$ ipython --no-banner

In [1]: import numpy as np

In [2]: from numpy import linalg as LA

In [3]: np.set_printoptions(precision=2, suppress=True, linewidth=120, sign=" ")

In [4]: Q, _ = LA.qr(np.array([[1.0, -0.6, 0.1, -0.6, -0.2],
   ...:     [-0.5, -0.4, -0.6, -0.2, 0.4],
   ...:     [0.4, 0.8, -1.0, 0.8, -0.3],
   ...:     [0.3, -0.2, -1.3, -0.9, -2.1],
   ...:     [-1.3, 1.4, -1.3, 1.9, -0.7]]))

In [5]: K = 4 * Q

In [6]: K
Out[6]: 
array([[-2.24,  0.04, -0.66,  2.45,  2.14],
       [ 1.12, -2.02, -1.99,  1.98, -1.67],
       [-0.9 ,  2.99, -0.94,  0.78, -2.18],
       [-0.67, -0.04, -3.18, -2.18,  0.81],
       [ 2.91,  1.72, -0.77,  0.86,  1.8 ]])

In [7]: G = K.T @ K

In [8]: np.allclose(G, G.T)
Out[8]: True

In [9]: LA.svd(K, compute_uv=False) ** 2
Out[9]: array([ 16.,  16.,  16.,  16.,  16.])

In [10]: rng = np.random.default_rng(17)

In [11]: labels = rng.permutation(5)

In [12]: labels
Out[12]: array([ 4,  0,  2,  1,  3])

In [13]: out = K[labels][:, labels]

In [14]: np.diag(out)
Out[14]: array([ 1.8 , -2.24, -0.94, -2.02, -2.18])

In [15]: np.allclose(out, K)
Out[15]: False

In [16]: out
Out[16]: 
array([[ 1.8 ,  2.91, -0.77,  1.72,  0.86],
       [ 2.14, -2.24, -0.66,  0.04,  2.45],
       [-2.18, -0.9 , -0.94,  2.99,  0.78],
       [-1.67,  1.12, -1.99, -2.02,  1.98],
       [ 0.81, -0.67, -3.18, -0.04, -2.18]])

In [17]: np.sort(np.abs(LA.eigvals(out)))
Out[17]: array([ 4.,  4.,  4.,  4.,  4.])
